$ python -q
>>> import numpy as np
>>> np.set_printoptions(precision=3, suppress=True, linewidth=100, sign=" ")
>>> tidy = lambda a: np.round(a, 3) + 0
>>> F = np.array([[0, 0, 0, 2], [0, 0, 0, 0], [0, 0, 0, -1], [-2, 0, 1, 0]])
>>> F
array([[ 0,  0,  0,  2],
       [ 0,  0,  0,  0],
       [ 0,  0,  0, -1],
       [-2,  0,  1,  0]])
>>> # looks like rank 2
>>> rk = np.linalg.matrix_rank(F)
>>> rk
np.int64(2)
>>> ns = np.linalg.svd(F)[2][rk:].T
>>> F @ ns
array([[ 0.,  0.],
       [ 0.,  0.],
       [ 0.,  0.],
       [ 0.,  0.]])
>>> np.allclose(F @ ns, 0)
True
>>> [int(np.linalg.matrix_rank(np.delete(F, i, axis=0))) for i in range(4)]
[2, 2, 2, 1]
>>> np.linalg.matrix_rank(F.T @ F), np.linalg.matrix_rank(F @ F.T)
(np.int64(2), np.int64(2))
>>> print([int(np.linalg.matrix_rank(F[:i])) for i in range(1, len(F) + 1)])
[1, 1, 1, 2]
>>> ns.shape
(4, 2)
>>> tidy(ns @ ns.T)
array([[ 0.2,  0. ,  0.4,  0. ],
       [ 0. ,  1. ,  0. ,  0. ],
       [ 0.4,  0. ,  0.8,  0. ],
       [ 0. ,  0. ,  0. ,  0. ]])
>>> vec = np.array([5, -1, -2, 5])
>>> print(vec @ F @ vec)
0
>>> tidy(np.linalg.det(F))
np.float64(0.0)
>>> print(tidy(np.linalg.eigvals(F).real))
[ 0.  0.  0.  0.]
>>> Q = np.linalg.solve(np.eye(4) - F, np.eye(4) + F)
>>> tidy(np.linalg.det(Q))
np.float64(1.0)
>>> blk = np.stack([F, 4 * F, F[::-1]])
>>> print(tidy(np.linalg.det(blk)))
[ 0.  0.  0.]
>>> np.einsum("bij,cij->bc", blk, blk)
array([[  10,   40,    0],
       [  40,  160,    0],
       [   0,    0,   10]])
>>> np.linalg.matrix_rank(blk.reshape(3, -1))
np.int64(2)
>>> print(blk.sum(axis=0))
[[ -2   0   1  10]
 [  0   0   0  -1]
 [  0   0   0  -5]
 [-10   0   5   2]]
>>> print(np.abs(np.diag(np.linalg.qr(F)[1])) > 1e-9)
[ True False False  True]
>>> tidy(F @ np.linalg.pinv(F) @ F)
array([[ 0.,  0.,  0.,  2.],
       [ 0.,  0.,  0.,  0.],
       [ 0.,  0.,  0., -1.],
       [-2.,  0.,  1.,  0.]])
>>> tidy(np.trace(np.linalg.pinv(F) @ F))
np.float64(2.0)
>>> np.allclose(F[:-1].T @ np.linalg.lstsq(F[:-1].T, F[-1])[0], F[-1])
False
>>> Uu, s, vt = np.linalg.svd(F)
>>> tidy(s)
array([ 2.236,  2.236,  0.   ,  0.   ])
>>> np.argmax(s[:-1] / (s[1:] + 1e-6)) + 1
np.int64(2)
>>> A2 = Uu[:, :2] @ np.diag(s[:2]) @ vt[:2]
>>> A2
array([[ 0.,  0.,  0.,  2.],
       [ 0.,  0.,  0.,  0.],
       [ 0.,  0.,  0., -1.],
       [-2.,  0.,  1.,  0.]])
>>> np.linalg.matrix_rank(A2)
np.int64(2)
>>> np.linalg.matrix_rank(F, rtol=0.05)
np.int64(2)
>>> tidy(np.linalg.norm(F - A2) / np.linalg.norm(F))
np.float64(0.0)
>>> np.abs(F - A2).max()
np.float64(0.0)
>>> print(tidy(np.linalg.norm(F - A2, 2)), s[2])
0.0 0.0
>>> E = np.load("dump.npy")
>>> print(E)
[[-22.973  26.953  28.039  25.092]
 [ 22.991 -16.982 -14.03  -32.958]
 [ 22.012 -40.021 -49.006  -8.987]
 [-17.879   7.05   14.03   13.077]]
>>> A2 = np.array([[2, 1, 3], [3, -3, -2]])
>>> basis = np.kron(A2, E)
>>> np.linalg.matrix_rank(basis)
np.int64(8)
>>> tidy(np.linalg.norm(basis, 2)), tidy(np.linalg.norm(A2, 2) * np.linalg.norm(E, 2))
(np.float64(456.394), np.float64(456.394))
>>> arr = np.array([[0, -2, 3, -2, -3],
...     [-1, -1, 0, -3, -3],
...     [-3, 0, -1, -3, -1],
...     [2, -2, -2, 2, 3],
...     [2, -1, 2, -2, 3]])
>>> arr[-1] = arr[0] + 4 * arr[1]
>>> print(arr)
[[  0  -2   3  -2  -3]
 [ -1  -1   0  -3  -3]
 [ -3   0  -1  -3  -1]
 [  2  -2  -2   2   3]
 [ -4  -6   3 -14 -15]]
>>> P = np.triu(np.array([[1, -1, -2, 0, -2],
...     [1, -2, -2, 2, 0],
...     [1, -3, 1, 2, -3],
...     [-1, 1, 1, -2, -3],
...     [2, -2, 0, -3, 3]]), 1) + np.eye(5)
>>> A2 = P @ arr @ np.linalg.inv(P)
>>> np.trace(A2), np.trace(arr)
(np.float64(-15.0), np.int64(-15))
>>> np.linalg.matrix_rank(A2)
np.int64(4)
>>> print(A2)
[[  15.   26.   81. -179. -232.]
 [   9.    4.   24.  -49.  -52.]
 [  13.   27.   66. -143. -155.]
 [  14.   30.   77. -170. -203.]
 [  -4.  -10.  -25.   56.   70.]]
